$ ipython --no-banner

In [1]: import numpy as np

In [2]: np.set_printoptions(precision=2, suppress=True, linewidth=100, sign=" ")

In [3]: M = np.array([[0, 0, 1, 0, 0, 0, 0],
   ...:     [0, 0, 0, 0, 1, 0, 0],
   ...:     [1, 0, 0, 0, 0, 0, 0],
   ...:     [0, 0, 0, 0, 0, 1, 0],
   ...:     [0, 0, 0, 0, 0, 0, 1],
   ...:     [0, 0, 0, 1, 0, 0, 0],
   ...:     [0, 1, 0, 0, 0, 0, 0]])

In [4]: M
Out[4]: 
array([[ 0,  0,  1,  0,  0,  0,  0],
       [ 0,  0,  0,  0,  1,  0,  0],
       [ 1,  0,  0,  0,  0,  0,  0],
       [ 0,  0,  0,  0,  0,  1,  0],
       [ 0,  0,  0,  0,  0,  0,  1],
       [ 0,  0,  0,  1,  0,  0,  0],
       [ 0,  1,  0,  0,  0,  0,  0]])

In [5]: M.mean(axis=0)
Out[5]: array([ 0.14,  0.14,  0.14,  0.14,  0.14,  0.14,  0.14])

In [6]: M - M[0]
Out[6]: 
array([[ 0,  0,  0,  0,  0,  0,  0],
       [ 0,  0, -1,  0,  1,  0,  0],
       [ 1,  0, -1,  0,  0,  0,  0],
       [ 0,  0, -1,  0,  0,  1,  0],
       [ 0,  0, -1,  0,  0,  0,  1],
       [ 0,  0, -1,  1,  0,  0,  0],
       [ 0,  1, -1,  0,  0,  0,  0]])

In [7]: round(float(np.linalg.norm(M)), 2)
Out[7]: 2.65

In [8]: np.unravel_index(np.abs(M).argmax(), M.shape)
Out[8]: (np.int64(0), np.int64(2))

In [9]: np.linalg.matrix_rank(M)
Out[9]: np.int64(7)

In [10]: M.sum(axis=0)
Out[10]: array([ 1,  1,  1,  1,  1,  1,  1])

In [11]: rng = np.random.default_rng(98644)

In [12]: out = M + rng.integers(-2, 3, (7, 1)) @ rng.integers(-2, 3, (1, 7))

In [13]: out
Out[13]: 
array([[ 0, -1,  3, -2,  2, -2,  2],
       [ 0, -2,  4, -4,  5, -4,  4],
       [ 1,  0,  0,  0,  0,  0,  0],
       [ 0,  1, -2,  2, -2,  3, -2],
       [ 0,  1, -2,  2, -2,  2, -1],
       [ 0, -1,  2, -1,  2, -2,  2],
       [ 0,  0,  2, -2,  2, -2,  2]])

In [14]: np.round(np.linalg.svd(out - M, compute_uv=False), 2) + 0
Out[14]: array([ 13.75,   0.  ,   0.  ,   0.  ,   0.  ,   0.  ,   0.  ])

In [15]: np.abs(out - M).sum(axis=1)
Out[15]: array([ 11,  22,   0,  11,  11,  11,  11])

In [16]: np.argsort(-np.linalg.norm(out, axis=0).round(6), kind="stable")[:3]
Out[16]: array([ 4,  2,  5])

In [17]: np.abs(np.linalg.svd(out)[2][-1])
Out[17]: array([ 0.  ,  0.4 ,  0.21,  0.47,  0.55,  0.21,  0.47])

In [18]: round(np.log10(np.linalg.cond(out)))
Out[18]: 2

In [19]: r0 = np.array([-6, 9, -6, 5, -8, -4, 2])

In [20]: out = M + np.outer(r0, np.eye(7)[0])

In [21]: np.linalg.matrix_rank(np.linalg.inv(out) - np.linalg.inv(M), tol=1e-8)
Out[21]: np.int64(1)

In [22]: out
Out[22]: 
array([[-6.,  0.,  1.,  0.,  0.,  0.,  0.],
       [ 9.,  0.,  0.,  0.,  1.,  0.,  0.],
       [-5.,  0.,  0.,  0.,  0.,  0.,  0.],
       [ 5.,  0.,  0.,  0.,  0.,  1.,  0.],
       [-8.,  0.,  0.,  0.,  0.,  0.,  1.],
       [-4.,  0.,  0.,  1.,  0.,  0.,  0.],
       [ 2.,  1.,  0.,  0.,  0.,  0.,  0.]])

In [23]: E = np.loadtxt("m.csv", delimiter=",")

In [24]: E
Out[24]: 
array([[-0.1 ,  0.61, -0.34, -0.42],
       [-0.6 , -0.2 , -0.44, -0.43],
       [-0.35, -0.57, -0.25,  0.31],
       [ 0.3 ,  0.18, -0.75,  0.51],
       [ 0.65, -0.48, -0.24, -0.53]])

In [25]: # keeps lengths

In [26]: out = E + rng.integers(-2, 3, (5, 1)) @ rng.integers(-2, 3, (1, 4))

In [27]: out
Out[27]: 
array([[-4.1 , -3.39,  1.66, -2.42],
       [-4.6 , -4.2 ,  1.56, -2.43],
       [-4.35, -4.57,  1.75, -1.69],
       [ 2.3 ,  2.18, -1.75,  1.51],
       [-1.35, -2.48,  0.76, -1.53]])

In [28]: np.linalg.matrix_rank(out - E, tol=1e-8)
Out[28]: np.int64(1)

In [29]: np.round(np.linalg.svd(out - E, compute_uv=False), 2) + 0
Out[29]: array([ 11.83,   0.  ,   0.  ,   0.  ])

In [30]: x0 = np.array([-2, -5, 4, 0])

In [31]: y = E @ x0

In [32]: np.round(np.linalg.pinv(E) @ E, 2) + 0
Out[32]: 
array([[ 1.,  0.,  0.,  0.],
       [ 0.,  1.,  0.,  0.],
       [ 0.,  0.,  1.,  0.],
       [ 0.,  0.,  0.,  1.]])

In [33]: np.linalg.lstsq(E, y)[0]
Out[33]: array([-2., -5.,  4.,  0.])

In [34]: y = y + 0.1 * rng.normal(size=5)

In [35]: y
Out[35]: array([-4.3 ,  0.37,  2.55, -4.54,  0.1 ])

In [36]: b, *_ = np.linalg.lstsq(E, y)

In [37]: b
Out[37]: array([-1.97, -5.03,  4.07,  0.06])

In [38]: b.round()
Out[38]: array([-2., -5.,  4.,  0.])

In [39]: [round(float(np.linalg.norm(np.linalg.solve(E.T @ E + lam * np.eye(4), E.T @ y))), 2) for lam in (0, 1, 10, 100)]
Out[39]: [6.77, 3.39, 0.62, 0.07]

In [40]: F = np.load("mat.npy")

In [41]: F
Out[41]: 
array([[ 0.1 , -0.3 , -0.84,  0.8 ,  0.5 ],
       [ 0.2 , -0.7 , -2.05, -0.4 ,  0.8 ],
       [ 0.3 ,  0.5 ,  0.22,  0.8 , -0.3 ],
       [ 0.5 , -1.3 , -1.79,  0.6 ,  0.8 ],
       [ 0.5 ,  0.7 , -1.04, -1.6 ,  0.5 ],
       [-1.3 ,  0.1 ,  2.05, -0.2 , -1.1 ],
       [ 0.2 ,  3.  ,  1.74, -1.8 , -0.9 ],
       [ 0.9 ,  0.5 , -0.13, -0.5 , -0.1 ],
       [-1.  ,  0.6 ,  1.08, -0.9 , -0.4 ],
       [ 0.9 ,  0.7 ,  1.64,  0.5 , -0.6 ],
       [ 2.1 , -0.3 ,  2.46, -0.6 , -1.4 ],
       [ 0.5 ,  0.1 ,  1.6 ,  1.  , -0.6 ],
       [ 0.8 ,  0.9 ,  1.34,  0.7 , -0.7 ],
       [ 2.3 , -1.  ,  1.36,  0.7 , -0.7 ],
       [-0.5 , -0.9 , -1.52,  0.9 ,  0.7 ],
       [-0.5 ,  0.6 ,  1.26, -0.8 , -0.5 ],
       [ 1.3 , -0.7 ,  1.02,  0.8 , -0.4 ],
       [-1.2 , -1.4 , -1.99, -0.8 ,  0.7 ],
       [-0.9 , -0.8 , -3.37,  0.2 ,  1.9 ],
       [ 0.2 ,  1.7 ,  3.33,  0.9 , -1.7 ],
       [ 0.7 , -0.5 , -4.02,  0.1 ,  2.  ],
       [ 0.7 , -0.2 ,  1.94, -0.5 , -1.1 ],
       [ 1.3 ,  0.7 , -1.47, -1.1 ,  0.8 ],
       [-1.3 , -0.8 , -1.3 , -0.5 ,  0.6 ],
       [ 0.2 ,  1.9 , -2.72, -0.9 ,  1.7 ],
       [ 1.2 ,  1.9 , -1.68,  0.2 ,  0.7 ],
       [-0.8 , -0.7 , -0.12,  1.1 ,  0.  ],
       [ 1.4 , -1.  , -6.38, -0.7 ,  3.2 ],
       [ 0.4 ,  0.2 , -3.41, -0.7 ,  1.4 ],
       [ 0.3 ,  0.2 , -0.47, -0.4 ,  0.2 ],
       [-1.5 ,  0.6 ,  0.35, -0.4 ,  0.  ],
       [ 0.7 , -1.1 ,  4.59,  1.2 , -2.2 ],
       [ 0.1 , -0.8 , -2.64, -0.5 ,  1.3 ]])

In [42]: Xc = F - F.mean(axis=0)

In [43]: evecs = np.linalg.svd(Xc)[2][:4]

In [44]: out = Xc - Xc @ evecs.T @ evecs

In [45]: np.round(np.cov(Xc @ evecs.T, rowvar=False), 2) + 0
Out[45]: 
array([[ 6.93,  0.  ,  0.  ,  0.  ],
       [ 0.  ,  1.21,  0.  ,  0.  ],
       [ 0.  ,  0.  ,  0.92,  0.  ],
       [ 0.  ,  0.  ,  0.  ,  0.39]])

In [46]: np.diag(evecs.T @ evecs)
Out[46]: array([ 1. ,  1. ,  0.8,  1. ,  0.2])

In [47]: (Xc @ evecs.T).std(axis=0)
Out[47]: array([ 2.59,  1.09,  0.94,  0.62])

In [48]: round(np.linalg.norm(out) / np.linalg.norm(Xc), 2)
Out[48]: np.float64(0.04)

In [49]: G = F.T @ F

In [50]: np.linalg.eigvalsh(G)[::-1]
Out[50]: array([ 226.06,   39.41,   31.75,   12.63,    0.53])

In [51]: np.trace(G), (F ** 2).sum()
Out[51]: (np.float64(310.38), np.float64(310.38))

In [52]: K = np.load("test1.npy")

In [53]: K
Out[53]: 
array([[ 3.19,  0.3 , -0.27,  2.37,  0.28],
       [-2.18, -2.59,  2.73, -1.26,  0.55],
       [-3.62,  1.94,  0.45, -0.29,  0.65],
       [-0.43, -1.24,  0.57, -5.42, -0.68],
       [-3.31,  0.74, -0.29,  1.33,  0.83],
       [ 1.41,  0.76,  3.09, -0.24, -3.8 ],
       [-3.54, -4.69,  0.93,  0.77, -1.59],
       [ 1.29, -1.85, -1.57,  0.74, -1.34],
       [ 3.46,  2.3 ,  3.7 ,  1.03,  0.67],
       [ 2.74,  3.35, -2.1 , -3.36,  1.84],
       [-1.89, -1.39,  0.43,  1.45, -4.45],
       [ 2.  ,  0.57, -1.06,  3.56,  1.72],
       [-1.21, -4.06,  1.75,  1.82,  0.18],
       [ 2.43,  3.76, -2.56, -0.44,  3.63],
       [-0.59,  0.79, -1.02, -3.73,  2.5 ],
       [-0.9 , -1.24, -1.58, -1.64, -1.89]])

In [54]: T = np.stack([K, 5 * K, K[::-1]])

In [55]: (T @ K.T).shape
Out[55]: (3, 16, 16)
